% ipython --no-banner

In [1]: import numpy as np

In [2]: np.set_printoptions(suppress=True, linewidth=160)

In [3]: rnd = lambda a: np.round(a, 1) + 0

In [4]: cent = np.array([[1, 3, 2], [2, 3, 4]])

In [5]: rng = np.random.default_rng(85633)

In [6]: A = rng.normal(size=(39, 2)) @ cent + np.array([-2, -3, -3])

In [7]: rnd(A)
Out[7]: 
array([[ -5.8, -11.6, -10.5],
       [ -2.7,  -4. ,  -4.4],
       [ -9.3, -18.8, -17.7],
       [  3.2,   7.3,   7.4],
       [  2.5,   6.4,   6. ],
       [ -3.4,  -5. ,  -5.8],
       [ -1.8,  -0.9,  -2.7],
       [ -1.7,  -2.3,  -2.4],
       [  2. ,   2.8,   5. ],
       [ -0.6,  -3.2,  -0.3],
       [ -1. ,  -1.3,  -1.1],
       [ -2.6,  -6.2,  -4.2],
       [ -0.5,   0. ,   0.1],
       [  0.6,   2.9,   2.2],
       [  0.8,   0.2,   2.7],
       [ -1.6,  -2.5,  -2.2],
       [ -2.3,  -4.3,  -3.5],
       [  0.3,   1.1,   1.5],
       [ -2.8,  -1.4,  -4.6],
       [ -1.1,   0.7,  -1.1],
       [  1.2,   2.7,   3.5],
       [  0.6,   1.6,   2.2],
       [ -5. , -10.5,  -9.1],
       [ -0.3,  -2.4,   0.4],
       [ -1.5,  -1.7,  -2. ],
       [ -4.9,  -8.5,  -8.9],
       [ -0.9,  -0.5,  -0.9],
       [ -5.1,  -7.4,  -9.2],
       [ -7.5, -12.1, -14. ],
       [  2.8,   5.8,   6.5],
       [ -1.1,  -1.4,  -1.2],
       [ -0.7,  -0.3,  -0.5],
       [ -2.8,  -4. ,  -4.5],
       [ -3.2,  -4.7,  -5.4],
       [ -2.9,  -4.3,  -4.7],
       [ -7.7, -13.5, -14.5],
       [ -2.7,  -4.3,  -4.3],
       [ -3.6,  -4.1,  -6.2],
       [  2.9,   5.5,   6.7]])

In [8]: Y = A + rng.integers(-2, 3, (39, 1)) @ rng.integers(-2, 3, (1, 3))

In [9]: rnd(Y)
Out[9]: 
array([[ -6.8, -13.6, -10.5],
       [ -4.7,  -8. ,  -4.4],
       [ -7.3, -14.8, -17.7],
       [  5.2,  11.3,   7.4],
       [  0.5,   2.4,   6. ],
       [ -3.4,  -5. ,  -5.8],
       [ -0.8,   1.1,  -2.7],
       [ -0.7,  -0.3,  -2.4],
       [  1. ,   0.8,   5. ],
       [ -0.6,  -3.2,  -0.3],
       [ -3. ,  -5.3,  -1.1],
       [ -0.6,  -2.2,  -4.2],
       [ -1.5,  -2. ,   0.1],
       [  1.6,   4.9,   2.2],
       [ -1.2,  -3.8,   2.7],
       [  0.4,   1.5,  -2.2],
       [ -1.3,  -2.3,  -3.5],
       [ -0.7,  -0.9,   1.5],
       [ -1.8,   0.6,  -4.6],
       [ -0.1,   2.7,  -1.1],
       [  2.2,   4.7,   3.5],
       [  2.6,   5.6,   2.2],
       [ -6. , -12.5,  -9.1],
       [ -1.3,  -4.4,   0.4],
       [ -1.5,  -1.7,  -2. ],
       [ -3.9,  -6.5,  -8.9],
       [ -2.9,  -4.5,  -0.9],
       [ -4.1,  -5.4,  -9.2],
       [ -6.5, -10.1, -14. ],
       [  1.8,   3.8,   6.5],
       [ -0.1,   0.6,  -1.2],
       [ -2.7,  -4.3,  -0.5],
       [ -1.8,  -2. ,  -4.5],
       [ -4.2,  -6.7,  -5.4],
       [ -4.9,  -8.3,  -4.7],
       [ -6.7, -11.5, -14.5],
       [ -4.7,  -8.3,  -4.3],
       [ -5.6,  -8.1,  -6.2],
       [  4.9,   9.5,   6.7]])

In [10]: rnd(np.linalg.svd(Y - A, compute_uv=False))
Out[10]: array([20.1,  0. ,  0. ])

In [11]: Y = np.array([[7, 3], [4, 1], [2, 8]])

In [12]: np.linalg.matrix_rank(np.vstack([A, Y.T]))
Out[12]: np.int64(3)

In [13]: F = np.load("sample17.npy")

In [14]: F
Out[14]: 
array([[-0.3, -0.1, -0.5,  0.3, -0.3,  0. , -0.5,  0.6, -0.9,  0. ,  1.1,  1.5],
       [-2.5,  1.5, -0.5,  1.7,  0.1,  0. ,  0. , -1.8, -1.5, -1.6,  0.3, -3.1],
       [-0.2, -0.5,  0.9,  1.4, -0.6, -2.7,  0.8,  0.7,  0.7,  0.5,  1.2,  1.3],
       [-1.3,  0.6,  0.9, -0.3, -0.1,  0.2, -0.7, -0.8, -0.3, -1.4, -0.8, -0.3],
       [ 0.1, -0.2,  0.3, -0.1, -0.7, -0.4,  1.9,  1.3, -0.1, -0.6,  0.8,  1.6],
       [ 0.2, -0.1,  0.3,  0.1, -0.8, -0.4,  1.7,  1.4, -0.3, -0.5,  0.9,  1.7]])

In [15]: t = np.radians(36)

In [16]: R = np.eye(12)

In [17]: R[6, 6] = R[10, 10] = np.cos(t)

In [18]: R[6, 10], R[10, 6] = -np.sin(t), np.sin(t)

In [19]: rnd(R)
Out[19]: 
array([[ 1. ,  0. ,  0. ,  0. ,  0. ,  0. ,  0. ,  0. ,  0. ,  0. ,  0. ,  0. ],
       [ 0. ,  1. ,  0. ,  0. ,  0. ,  0. ,  0. ,  0. ,  0. ,  0. ,  0. ,  0. ],
       [ 0. ,  0. ,  1. ,  0. ,  0. ,  0. ,  0. ,  0. ,  0. ,  0. ,  0. ,  0. ],
       [ 0. ,  0. ,  0. ,  1. ,  0. ,  0. ,  0. ,  0. ,  0. ,  0. ,  0. ,  0. ],
       [ 0. ,  0. ,  0. ,  0. ,  1. ,  0. ,  0. ,  0. ,  0. ,  0. ,  0. ,  0. ],
       [ 0. ,  0. ,  0. ,  0. ,  0. ,  1. ,  0. ,  0. ,  0. ,  0. ,  0. ,  0. ],
       [ 0. ,  0. ,  0. ,  0. ,  0. ,  0. ,  0.8,  0. ,  0. ,  0. , -0.6,  0. ],
       [ 0. ,  0. ,  0. ,  0. ,  0. ,  0. ,  0. ,  1. ,  0. ,  0. ,  0. ,  0. ],
       [ 0. ,  0. ,  0. ,  0. ,  0. ,  0. ,  0. ,  0. ,  1. ,  0. ,  0. ,  0. ],
       [ 0. ,  0. ,  0. ,  0. ,  0. ,  0. ,  0. ,  0. ,  0. ,  1. ,  0. ,  0. ],
       [ 0. ,  0. ,  0. ,  0. ,  0. ,  0. ,  0.6,  0. ,  0. ,  0. ,  0.8,  0. ],
       [ 0. ,  0. ,  0. ,  0. ,  0. ,  0. ,  0. ,  0. ,  0. ,  0. ,  0. ,  1. ]])

In [20]: Y = F @ R.T

In [21]: rnd(np.linalg.svd(F, compute_uv=False)), rnd(np.linalg.svd(Y, compute_uv=False))
Out[21]: (array([6.6, 4.3, 2.8, 2.1, 1.9, 0.2]), array([6.6, 4.3, 2.8, 2.1, 1.9, 0.2]))

In [22]: rnd(np.linalg.det(R)), rnd(np.trace(R))
Out[22]: (np.float64(1.0), np.float64(11.6))

In [23]: np.allclose(np.linalg.norm(F, axis=1), np.linalg.norm(Y, axis=1))
Out[23]: True
